% ipython --no-banner

In [1]: import numpy as np

In [2]: import numpy.linalg as la

In [3]: np.set_printoptions(precision=1, suppress=True, linewidth=200)

In [4]: rnd = lambda a: np.round(a, 1) + 0

In [5]: data = np.array([[-1, 2, 2, 1, 2, -2, -1, 0],
   ...:     [-2, -3, 1, 3, 1, 2, 3, -3],
   ...:     [-1, 1, -1, -1, -2, 1, -3, -1],
   ...:     [2, 3, 2, -2, 2, 3, -2, -3],
   ...:     [2, 3, -1, -2, 0, -1, -1, 2],
   ...:     [-2, 2, -2, 0, 2, -3, -1, -1],
   ...:     [-3, 2, -2, -3, 2, 2, -2, 0],
   ...:     [-1, 2, 1, 1, 1, 3, -3, 2]])

In [6]: data
Out[6]: 
array([[-1,  2,  2,  1,  2, -2, -1,  0],
       [-2, -3,  1,  3,  1,  2,  3, -3],
       [-1,  1, -1, -1, -2,  1, -3, -1],
       [ 2,  3,  2, -2,  2,  3, -2, -3],
       [ 2,  3, -1, -2,  0, -1, -1,  2],
       [-2,  2, -2,  0,  2, -3, -1, -1],
       [-3,  2, -2, -3,  2,  2, -2,  0],
       [-1,  2,  1,  1,  1,  3, -3,  2]])

In [7]: x0 = np.array([1, 1, 2, 2, 0, 2, 2, 2])

In [8]: rhs = data @ x0

In [9]: rhs
Out[9]: array([  1,   7, -10,   1,  -1, -14, -11,   9])

In [10]: rnd(la.solve(data.T, data[5]))
Out[10]: array([0., 0., 0., 0., 0., 1., 0., 0.])

In [11]: rnd(la.solve(data, data[:, 6]))
Out[11]: array([0., 0., 0., 0., 0., 0., 1., 0.])

In [12]: O, Rm = la.qr(data)

In [13]: O.shape, Rm.shape
Out[13]: ((8, 8), (8, 8))

In [14]: rnd(np.abs(np.diag(Rm)))
Out[14]: array([5.3, 6.6, 4.2, 2.9, 3.1, 4.9, 1.2, 4.3])

In [15]: rnd(abs(Rm[0, 0])), rnd(la.norm(data[:, 0]))
Out[15]: (np.float64(5.3), np.float64(5.3))

In [16]: rnd(O @ Rm)
Out[16]: 
array([[-1.,  2.,  2.,  1.,  2., -2., -1.,  0.],
       [-2., -3.,  1.,  3.,  1.,  2.,  3., -3.],
       [-1.,  1., -1., -1., -2.,  1., -3., -1.],
       [ 2.,  3.,  2., -2.,  2.,  3., -2., -3.],
       [ 2.,  3., -1., -2.,  0., -1., -1.,  2.],
       [-2.,  2., -2.,  0.,  2., -3., -1., -1.],
       [-3.,  2., -2., -3.,  2.,  2., -2.,  0.],
       [-1.,  2.,  1.,  1.,  1.,  3., -3.,  2.]])
